% python3 -q
>>> import numpy as np
>>> np.set_printoptions(precision=2, suppress=True, linewidth=140)
>>> X = np.arange(8).reshape(4, 2) + -2
>>> X
array([[-2, -1],
       [ 0,  1],
       [ 2,  3],
       [ 4,  5]])
>>> rng = np.random.default_rng(674)
>>> labels = rng.permutation(2)
>>> M2 = X[:, labels] * rng.choice([-1, 1], 2)
>>> M2
array([[ 2, -1],
       [ 0,  1],
       [-2,  3],
       [-4,  5]])
>>> left, _, Vh = np.linalg.svd(X.T @ M2)
>>> np.round(left @ Vh, 2) + 0
array([[-1.,  0.],
       [ 0.,  1.]])
>>> O, R = np.linalg.qr(M2)
>>> np.abs(np.diag(R))
array([4.9 , 1.83])
>>> print(round(float(abs(R[0, 0])), 2), np.round(np.linalg.norm(M2[:, 0]), 2))
4.9 4.9
>>> O, evecs = np.linalg.qr(X[:, :1])[0], np.linalg.qr(X[:, 1:])[0]
>>> sv = np.linalg.svd(O.T @ evecs, compute_uv=False)
>>> sv
array([0.95])
>>> (sv > 0.9).sum()
np.int64(1)
>>> print(np.round(np.linalg.norm(O @ O.T - evecs @ evecs.T, 2), 2))
0.3
>>> t3 = np.stack([X, 3 * X, X[::-1]])
>>> print(t3.shape)
(3, 4, 2)
>>> np.linalg.matrix_rank(t3)
array([2, 2, 2])
>>> f = np.array([0, -1, 3])
>>> np.polyval(f, X[0])
array([5, 4])
>>> np.array([np.convolve(row, f, "same") for row in X])
array([[ 0,  2, -5],
       [ 0,  0, -1],
       [ 0, -2,  3],
       [ 0, -4,  7]])
>>> A = np.load("dump.npy")
>>> A
array([[-0.6,  0.6,  1.1],
       [-0.3,  0.7,  0.2],
       [ 0.4,  0.1, -1.7],
       [-1.3, -1.1,  0.4],
       [-0.5, -1.3,  0.2],
       [ 0.7,  0.3, -0.7],
       [-2.1,  2.2,  1.3],
       [ 0.9, -0.9,  0.8],
       [ 1.3, -1.4,  1.6],
       [ 2.3, -0.1, -1.7],
       [-0.1,  0.7,  0.6],
       [-0.5, -0.6,  0.9],
       [-0.6,  1.3, -1.1],
       [-0.5, -0.2, -0.9],
       [ 0.7,  0.4,  1.4],
       [ 1.3, -0.5, -1.8],
       [-0.7,  0.5,  0. ],
       [-0.9,  0. ,  1.6],
       [-0.2, -1. , -0.1],
       [ 2.2,  0.7, -1.5],
       [-0.6, -0.7,  0.2],
       [-4.2,  3.3, -1.2],
       [ 0.6,  0.7,  0.7],
       [-1.4,  0.3, -0.2],
       [-0.6,  2.2,  1.5],
       [ 0.7, -2.1,  0.3]])
>>> cent = A[[15, 8]].astype(float)
>>> for _ in range(6):
...     labels = np.linalg.norm(A[:, None] - cent, axis=-1).argmin(axis=1)
...     cent = np.array([A[labels == j].mean(axis=0) for j in range(2)])
... 
>>> labels
array([1, 1, 0, 1, 1, 0, 1, 1, 1, 0, 1, 1, 0, 0, 1, 0, 1, 1, 1, 0, 1, 0, 1, 1, 1, 1])
>>> cent[1] - cent[0]
array([-0.51, -0.66,  2.02])
>>> np.abs(cent[1] - cent[0]).argmax()
np.int64(2)
>>> np.bincount(labels)
array([ 8, 18])
